>>> import numpy as np
>>> import numpy.linalg as la
>>> np.set_printoptions(precision=3, suppress=True, linewidth=140, sign=" ")
>>> def rnd(a):
...     return np.round(a, 3) + 0
... 
>>> E = np.load("m.npy")
>>> print(E)
[[ 0  3  1  3  2  2]
 [ 0  0  2  1  1  2]
 [ 0  0  0  3  2  2]
 [ 0  0  0  0  0  0]
 [ 0  0  0  0  0  2]
 [ 0  0  0  0  0  0]]
>>> # triangular
>>> rk = la.matrix_rank(E)
>>> print(rk)
4
>>> N = la.svd(E)[2][rk:].T
>>> print(N.shape)
(6, 2)
>>> print(rnd(E @ N))
[[ 0.  0.]
 [ 0.  0.]
 [ 0.  0.]
 [ 0.  0.]
 [ 0.  0.]
 [ 0.  0.]]
>>> print(la.matrix_rank(E.T @ E), la.matrix_rank(E @ E.T))
4 4
>>> print(rnd(N @ N.T))
[[ 1.     0.     0.     0.     0.     0.   ]
 [ 0.     0.002 -0.006 -0.025  0.038  0.   ]
 [ 0.    -0.006  0.019  0.075 -0.113  0.   ]
 [ 0.    -0.025  0.075  0.301 -0.452  0.   ]
 [ 0.     0.038 -0.113 -0.452  0.678  0.   ]
 [ 0.     0.     0.     0.     0.     0.   ]]
>>> rng = np.random.default_rng(83)
>>> ang = rng.uniform(0, 2 * np.pi, 10)
>>> Q, _ = la.qr(np.array([[1.5, -1.2], [0.3, 0.0], [-0.5, -0.3], [0.5, 0.1], [-1.9, 1.1]]))
>>> K = 10 * np.c_[np.cos(ang), np.sin(ang)] @ Q.T
>>> print(rnd(K))
[[ 6.303 -1.484  5.904 -3.617 -3.181]
 [-4.493 -1.729  3.92  -3.228  7.144]
 [ 0.967  2.37  -6.672  4.857 -5.034]
 [ 6.088 -1.591  6.163 -3.822 -2.796]
 [ 6.821 -1.143  5.038 -2.949 -4.253]
 [ 4.185 -2.165  7.361 -4.859 -0.047]
 [-7.27   0.489 -3.243  1.624  5.809]
 [ 7.286 -0.2    2.404 -1.023 -6.329]
 [ 7.175 -0.731  3.926 -2.121 -5.298]
 [ 2.446  2.189 -5.775  4.358 -6.074]]
>>> U, sig, Vh = la.svd(K)
>>> print(np.argmax(sig[:-1] / (sig[1:] + 1e-6)) + 1)
2
>>> print(rnd(sig))
[ 25.46   18.756   0.      0.      0.   ]
>>> M2 = U[:, :2] @ np.diag(sig[:2]) @ Vh[:2]
>>> print(rnd(la.norm(K - M2) / la.norm(K)))
0.0
>>> print(rnd(np.abs(K - M2).max()))
0.0
>>> print(rnd(M2))
[[ 6.303 -1.484  5.904 -3.617 -3.181]
 [-4.493 -1.729  3.92  -3.228  7.144]
 [ 0.967  2.37  -6.672  4.857 -5.034]
 [ 6.088 -1.591  6.163 -3.822 -2.796]
 [ 6.821 -1.143  5.038 -2.949 -4.253]
 [ 4.185 -2.165  7.361 -4.859 -0.047]
 [-7.27   0.489 -3.243  1.624  5.809]
 [ 7.286 -0.2    2.404 -1.023 -6.329]
 [ 7.175 -0.731  3.926 -2.121 -5.298]
 [ 2.446  2.189 -5.775  4.358 -6.074]]
>>> print(rnd(la.norm(K - M2, 2)), rnd(sig[2]))
0.0 0.0
>>> X = np.load("arr.npy")
>>> print(X)
[[ 1.     0.9    0.81   0.729  0.656  0.59   0.531  0.478  0.43   0.387  0.349  0.314]
 [ 0.9    1.     0.9    0.81   0.729  0.656  0.59   0.531  0.478  0.43   0.387  0.349]
 [ 0.81   0.9    1.     0.9    0.81   0.729  0.656  0.59   0.531  0.478  0.43   0.387]
 [ 0.729  0.81   0.9    1.     0.9    0.81   0.729  0.656  0.59   0.531  0.478  0.43 ]
 [ 0.656  0.729  0.81   0.9    1.     0.9    0.81   0.729  0.656  0.59   0.531  0.478]
 [ 0.59   0.656  0.729  0.81   0.9    1.     0.9    0.81   0.729  0.656  0.59   0.531]
 [ 0.531  0.59   0.656  0.729  0.81   0.9    1.     0.9    0.81   0.729  0.656  0.59 ]
 [ 0.478  0.531  0.59   0.656  0.729  0.81   0.9    1.     0.9    0.81   0.729  0.656]
 [ 0.43   0.478  0.531  0.59   0.656  0.729  0.81   0.9    1.     0.9    0.81   0.729]
 [ 0.387  0.43   0.478  0.531  0.59   0.656  0.729  0.81   0.9    1.     0.9    0.81 ]
 [ 0.349  0.387  0.43   0.478  0.531  0.59   0.656  0.729  0.81   0.9    1.     0.9  ]
 [ 0.314  0.349  0.387  0.43   0.478  0.531  0.59   0.656  0.729  0.81   0.9    1.   ]]
>>> x0 = np.ones(12)
>>> for _ in range(4):
...     x0 = X @ x0
...     x0 /= la.norm(x0)
...     print(round(x0 @ X @ x0, 3))
... 
8.283
8.283
8.283
8.283
>>> print(rnd(x0))
[ 0.248  0.269  0.287  0.3    0.309  0.313  0.313  0.309  0.3    0.287  0.269  0.248]
>>> data = np.load("block12.npy")
>>> print(data)
[[  1.011  -2.974   0.012   2.969   0.993  -0.976]
 [  4.98   -6.014  -2.991  -5.002  -3.996   9.995]
 [  0.014  -3.022   0.989   4.959   2.997  -0.005]
 [ -0.012   6.001  -2.021  -8.998  -5.994  -2.996]
 [ -0.998   3.018  -0.025   0.018  -0.986  -8.048]
 [  0.029   6.021  -2.003 -14.992  -5.985  14.961]
 [  0.021   0.002  -0.016   1.026  -0.003  -2.985]
 [ -1.011   3.013   0.009  -3.001  -0.953   1.028]
 [ -1.028   9.001  -2.033 -17.976  -7.021  15.987]
 [  5.986  -8.983  -2.982  -0.033  -3.013   3.052]
 [  2.995  -9.008  -0.013   8.013   3.022  -0.011]
 [  2.04    2.988  -3.003  -8.991  -7.005  -1.983]
 [  5.009  -5.996  -3.002  -4.     -3.994   6.988]]
>>> U, sig, Vh = la.svd(data)
>>> print(np.argmax(sig[:-1] / (sig[1:] + 1e-6)) + 1)
3
>>> print(rnd(sig))
[ 40.681  23.538  13.854   0.069   0.051   0.048]
>>> M2 = U[:, :3] @ np.diag(sig[:3]) @ Vh[:3]
>>> print(rnd(la.norm(data - M2, 2)), rnd(sig[3]))
0.069 0.069
>>> print(rnd(la.norm(data - M2) / la.norm(data)))
0.002
>>> print(rnd(np.abs(data - M2).max()))
0.035
>>> print(la.matrix_rank(data, rtol=0.05))
3
>>> Ac = data - data.mean(axis=1)
Traceback (most recent call last):
  File "<python-input-42>", line 1, in <module>
    Ac = data - data.mean(axis=1)
         ~~~~~^~~~~~~~~~~~~~~~~~~
ValueError: operands could not be broadcast together with shapes (13,6) (13,) 
>>> Ac = data - data.mean(axis=0)
>>> U, sig, Vh = la.svd(Ac, full_matrices=False)
>>> print(np.abs(Vh[0]).argmax())
3
>>> print(rnd((sig ** 2).sum() ** 2 / (sig ** 4).sum()))
1.879
>>> print(np.abs(U[:, 0]).argmax())
8
>>> x0 = np.array([5, 5, 5, 4, 0])
>>> print(rnd(K @ np.ones(5)))
[ 3.926  1.614 -3.511  4.041  3.514  4.474 -2.592  2.138  2.951 -2.855]
>>> print(rnd(K @ (2 * x0)))
[ 78.301 -48.843   5.514  76.017  83.574  54.935 -87.255  86.712  86.735  23.469]
>>> print(rnd(K @ x0))
[ 39.15  -24.421   2.757  38.009  41.787  27.467 -43.627  43.356  43.368  11.734]
>>> print((K @ x0).argmax())
8
>>> print(rnd(np.einsum("ij,j->i", K, x0)))
[ 39.15  -24.421   2.757  38.009  41.787  27.467 -43.627  43.356  43.368  11.734]
>>> print(rnd((K * x0).sum(axis=1)))
[ 39.15  -24.421   2.757  38.009  41.787  27.467 -43.627  43.356  43.368  11.734]
>>> print(np.sign((K @ x0).round(6)))
[ 1. -1.  1.  1.  1.  1. -1.  1.  1.  1.]
>>> print(rnd(K @ np.eye(5)[0]))
[ 6.303 -4.493  0.967  6.088  6.821  4.185 -7.27   7.286  7.175  2.446]
>>> blk = np.stack([E, -1 * E, E[::-1]])
>>> print(blk.shape)
(3, 6, 6)
>>> print(rnd(la.det(blk)))
[ 0.  0.  0.]
>>> print(np.einsum("bij,cij->bc", blk, blk))
[[ 58 -58   8]
 [-58  58  -8]
 [  8  -8  58]]
>>> W0 = np.loadtxt("layer17.csv", delimiter=",")
>>> print(rnd(W0))
[[-1.218 -1.71   0.436  1.094 -0.005 -1.173  0.062 -0.141 -1.406  0.511  1.798 -0.431 -0.07   0.057  1.518 -0.915]
 [-1.015 -0.38  -0.972 -1.738 -0.698  1.912 -0.633 -0.61   0.472  1.144  0.379 -1.083 -0.415 -1.253  0.402 -1.091]
 [-0.913 -0.594 -1.74   1.467  0.069 -0.54  -1.291 -1.803  0.786 -0.084 -1.544  0.409  1.013 -0.101  0.394  0.223]
 [-1.319  1.258 -1.243 -0.407  1.032 -0.075 -0.55   1.813 -0.111 -0.49  -0.034  1.849 -0.536  0.235  1.142 -0.994]
 [ 0.     1.453 -0.106  0.661 -0.271 -0.104  1.893 -1.585 -0.736  0.961 -1.104  0.132 -1.832  0.253  0.6   -0.882]
 [ 0.812 -1.104 -0.595  0.748 -0.509 -0.574 -0.649  1.295 -0.771  1.648 -0.779  0.903 -1.065 -1.404 -1.589 -0.403]
 [ 1.421  1.052 -0.189  0.431  0.908 -1.095 -0.46  -0.627  0.719 -1.134  1.029 -0.619 -0.133 -2.145  0.025 -1.47 ]
 [ 0.304 -1.485 -0.883 -1.113  0.889 -0.649  2.492  0.58   0.27  -0.205 -1.12  -0.097  1.066 -0.947  0.705 -0.133]
 [ 1.928 -1.015  0.028  0.316  0.087  1.263 -0.839  0.162 -0.325 -0.756 -0.625  0.133 -1.289 -0.107  2.336  0.777]
 [-0.101 -0.627  1.872 -1.758 -0.472 -1.559 -0.757 -0.89   1.226  0.328 -0.582  1.494 -0.574 -0.011  0.538 -0.429]
 [-0.812 -0.273 -0.67  -1.051  1.273 -1.362 -0.652 -0.072 -0.527 -0.645 -0.494 -1.77  -1.965  0.314 -0.615  1.182]
 [ 0.     0.994  0.813  0.614 -0.106 -0.738 -0.557  1.568  0.996  1.552 -1.225 -1.932  0.615  0.113  1.261 -0.177]
 [-0.609  0.292 -0.44   0.003 -3.141 -0.784  0.335  0.702 -0.155 -1.81  -0.34  -0.364 -0.3   -0.701  0.303  0.209]
 [-0.101  0.214  1.086 -0.626  0.317  0.376 -0.886 -0.267 -2.523 -0.852 -1.691 -0.353  1.187 -0.273 -0.255 -1.285]
 [ 0.203 -1.27  -0.009  0.588 -0.036  0.464  0.134  0.465  1.255 -1.063 -0.535 -0.654 -0.759  1.79  -0.857 -2.369]
 [ 1.826  0.347 -1.768 -1.277 -0.817 -1.146 -0.521 -0.294 -0.778  0.761  0.604 -0.167  0.747  1.714  0.298 -0.535]]
>>> blk = W0.reshape(16, 2, -1)
>>> print(rnd(blk[:, 0]))
[[-1.218 -1.71   0.436  1.094 -0.005 -1.173  0.062 -0.141]
 [-1.015 -0.38  -0.972 -1.738 -0.698  1.912 -0.633 -0.61 ]
 [-0.913 -0.594 -1.74   1.467  0.069 -0.54  -1.291 -1.803]
 [-1.319  1.258 -1.243 -0.407  1.032 -0.075 -0.55   1.813]
 [ 0.     1.453 -0.106  0.661 -0.271 -0.104  1.893 -1.585]
 [ 0.812 -1.104 -0.595  0.748 -0.509 -0.574 -0.649  1.295]
 [ 1.421  1.052 -0.189  0.431  0.908 -1.095 -0.46  -0.627]
 [ 0.304 -1.485 -0.883 -1.113  0.889 -0.649  2.492  0.58 ]
 [ 1.928 -1.015  0.028  0.316  0.087  1.263 -0.839  0.162]
 [-0.101 -0.627  1.872 -1.758 -0.472 -1.559 -0.757 -0.89 ]
 [-0.812 -0.273 -0.67  -1.051  1.273 -1.362 -0.652 -0.072]
 [ 0.     0.994  0.813  0.614 -0.106 -0.738 -0.557  1.568]
 [-0.609  0.292 -0.44   0.003 -3.141 -0.784  0.335  0.702]
 [-0.101  0.214  1.086 -0.626  0.317  0.376 -0.886 -0.267]
 [ 0.203 -1.27  -0.009  0.588 -0.036  0.464  0.134  0.465]
 [ 1.826  0.347 -1.768 -1.277 -0.817 -1.146 -0.521 -0.294]]
>>> print(blk.shape)
(16, 2, 8)
